$ ipython --no-banner

In [1]: import numpy as np

In [2]: np.set_printoptions(precision=3, suppress=True, linewidth=160)

In [3]: arr = np.loadtxt("test17.csv", delimiter=",")

In [4]: arr
Out[4]: 
array([[ 0.3,  0.3, -0.2, -0.6,  0.8,  0.4,  2.2,  0.3, -0.8, -0.6,  0.2,  0.5],
       [ 0.9, -0.7, -0.3,  0. , -1.4,  0.6, -0.7,  1.1, -1.6,  1.9, -0.3,  0. ],
       [ 1.4,  1.3,  2.3, -0.6, -0.7, -1. , -1.1, -0.6,  1.6,  0.7, -0.5,  1.2],
       [-0.1,  1.7, -2.8, -0.4, -1.5, -2.2, -1.3,  0.4, -0.3, -0.2,  0. , -1.1],
       [-2.1,  0. , -0.1, -0.9,  0.9,  0. ,  0.7,  0.3, -0.8, -0.4,  1.3,  0.2],
       [-0.1,  0.8,  0.9,  1.6,  0.3, -1. , -0.4, -1.3,  0.4,  1.6,  0.7,  1.2],
       [-0.8, -0.7, -0.1,  0.3, -1.3,  0.7, -1.8, -0.6,  0.6, -0.4, -0.4,  1.1],
       [ 0.5, -1.7,  2.1, -0.3, -0.2,  0.4, -2.4, -1.8, -1.5,  0.8,  1.1, -0.4],
       [-0.6, -0.7, -0.3,  1.5,  0.7, -0.5, -0.2, -0.7, -1.4,  0. ,  0.9,  1. ],
       [ 1.4, -1.8, -0.5, -0.5,  0.2,  1.6,  0.9, -1.2, -0.2,  0.1, -0.6, -0.1]])

In [5]: round(np.linalg.norm(arr), 3)
Out[5]: np.float64(11.292)

In [6]: arr.sum(axis=0)
Out[6]: array([ 0.8, -1.5,  1. ,  0.1, -2.2, -1. , -4.1, -4.1, -4. ,  3.5,  2.4,  3.6])

In [7]: m1 = np.loadtxt("m.csv", delimiter=",")

In [8]: m1
Out[8]: 
array([[ 0.   ,  0.   ,  0.   ,  0.   ,  0.   ,  0.   ,  0.   ,  0.   ,  0.   ,  0.   ],
       [-0.952,  0.67 , -0.05 , -0.422,  0.43 , -0.454,  0.188, -0.749,  0.371,  0.07 ],
       [-0.03 ,  0.264,  0.235,  0.178,  0.744, -0.397, -0.804,  0.859, -0.793,  0.06 ],
       [ 0.95 , -0.804, -0.235,  0.217, -0.922,  0.753,  0.818, -0.544,  0.726, -0.139],
       [ 0.658, -0.371, -0.02 ,  0.159, -0.345,  0.273,  0.11 ,  0.188,  0.02 , -0.04 ],
       [ 0.716, -0.397,  0.   ,  0.197, -0.31 ,  0.273,  0.02 ,  0.327, -0.08 , -0.04 ],
       [-0.984,  0.894,  0.291, -0.291,  0.967, -0.851, -0.894,  0.617, -0.814,  0.178],
       [ 0.996, -0.814,  0.264,  0.711, -0.02 ,  0.454, -0.827,  0.989, -0.903, -0.07 ],
       [-0.757,  0.264, -0.178, -0.345, -0.345,  0.   ,  0.67 , -0.874,  0.716,  0.   ],
       [ 0.975, -0.9  , -0.397,  0.159, -0.985,  0.885,  0.963, -0.896,  0.935, -0.197],
       [-0.808,  0.446, -0.04 , -0.273,  0.235, -0.273,  0.159, -0.565,  0.273,  0.04 ],
       [-0.996,  0.929,  0.159, -0.523,  0.943, -0.851, -0.67 , -0.319, -0.414,  0.178],
       [ 0.848, -0.598, -0.1  ,  0.197, -0.686,  0.508,  0.454, -0.07 ,  0.327, -0.08 ],
       [-0.997,  0.851, -0.273, -0.744,  0.08 , -0.508,  0.84 , -0.992,  0.915,  0.08 ],
       [-0.993,  0.851, -0.07 , -0.598,  0.629, -0.647,  0.254, -0.898,  0.515,  0.11 ],
       [-0.478, -0.119, -0.327, -0.363, -0.821,  0.397,  0.915, -0.967,  0.919, -0.06 ],
       [ 0.462, -0.178,  0.05 ,  0.149,  0.02 ,  0.07 , -0.217,  0.43 , -0.264, -0.01 ],
       [-0.757,  0.264, -0.178, -0.345, -0.345,  0.   ,  0.67 , -0.874,  0.716,  0.   ],
       [-0.848,  0.598,  0.1  , -0.197,  0.686, -0.508, -0.454,  0.07 , -0.327,  0.08 ],
       [-0.604,  0.06 , -0.245, -0.336, -0.629,  0.207,  0.814, -0.925,  0.831, -0.03 ],
       [-0.974,  0.617, -0.264, -0.598, -0.291, -0.207,  0.834, -0.979,  0.887,  0.03 ],
       [-0.68 ,  0.264, -0.11 , -0.264, -0.139, -0.07 ,  0.454, -0.721,  0.515,  0.01 ],
       [-0.874,  0.804,  0.422,  0.05 ,  0.978, -0.831, -0.971,  0.959, -0.957,  0.168],
       [ 0.701, -0.558, -0.207,  0.03 , -0.814,  0.558,  0.757, -0.67 ,  0.701, -0.09 ],
       [ 0.696, -0.06 ,  0.31 ,  0.414,  0.744, -0.273, -0.898,  0.968, -0.909,  0.04 ],
       [ 0.814, -0.178,  0.319,  0.47 ,  0.716, -0.207, -0.905,  0.977, -0.92 ,  0.03 ],
       [ 0.501,  0.319,  0.501,  0.501,  0.963, -0.647, -0.987,  0.997, -0.987,  0.11 ],
       [ 0.968, -0.653,  0.168,  0.53 , -0.06 ,  0.336, -0.629,  0.935, -0.74 , -0.05 ],
       [-0.998,  0.96 ,  0.3  , -0.485,  0.986, -0.923, -0.907,  0.354, -0.797,  0.226],
       [-0.943,  0.744,  0.129, -0.282,  0.814, -0.647, -0.565,  0.04 , -0.405,  0.11 ],
       [ 0.818, -0.264,  0.245,  0.422,  0.523, -0.07 , -0.811,  0.946, -0.843,  0.01 ],
       [-0.834,  0.235, -0.291, -0.462, -0.641,  0.139,  0.876, -0.969,  0.898, -0.02 ],
       [-0.735,  0.653,  0.31 ,  0.04 ,  0.922, -0.686, -0.905,  0.881, -0.876,  0.119],
       [ 0.999, -0.91 ,  0.178,  0.744, -0.537,  0.686, -0.635,  0.983, -0.814, -0.119],
       [ 0.129, -0.207, -0.139, -0.08 , -0.537,  0.273,  0.572, -0.611,  0.551, -0.04 ],
       [-0.994,  0.894,  0.09 , -0.515,  0.881, -0.782, -0.446, -0.537, -0.149,  0.149],
       [ 0.159, -0.446, -0.363, -0.254, -0.915,  0.604,  0.943, -0.964,  0.935, -0.1  ],
       [-0.168,  0.09 ,  0.01 , -0.03 ,  0.1  , -0.07 , -0.05 , -0.01 , -0.03 ,  0.01 ],
       [-0.999,  0.929, -0.05 , -0.691,  0.8  , -0.782,  0.149, -0.929,  0.501,  0.149],
       [-0.992,  0.843, -0.05 , -0.572,  0.653, -0.647,  0.168, -0.864,  0.438,  0.11 ],
       [ 0.977, -0.851, -0.207,  0.319, -0.925,  0.782,  0.77 , -0.291,  0.635, -0.149],
       [-0.827,  0.77 ,  0.414,  0.08 ,  0.974, -0.808, -0.968,  0.96 , -0.954,  0.159],
       [-0.974,  0.834,  0.178, -0.327,  0.901, -0.753, -0.706,  0.159, -0.551,  0.139],
       [ 0.845, -0.119,  0.405,  0.544,  0.851, -0.336, -0.961,  0.993, -0.967,  0.05 ],
       [-0.1  , -0.06 , -0.1  , -0.1  , -0.345,  0.139,  0.43 , -0.523,  0.43 , -0.02 ],
       [ 0.848, -0.598, -0.1  ,  0.197, -0.686,  0.508,  0.454, -0.07 ,  0.327, -0.08 ]])

In [9]: D = np.linalg.norm(m1[:, None] - m1[None], axis=-1)

In [10]: np.flatnonzero(D[7] < D.mean() / 2)
Out[10]: array([ 7, 27, 30, 33])

In [11]: print(D[:5, :5])
[[0.    1.633 1.699 2.14  0.916]
 [1.633 0.    2.546 3.182 2.482]
 [1.699 2.546 0.    3.656 2.129]
 [2.14  3.182 3.656 0.    1.559]
 [0.916 2.482 2.129 1.559 0.   ]]
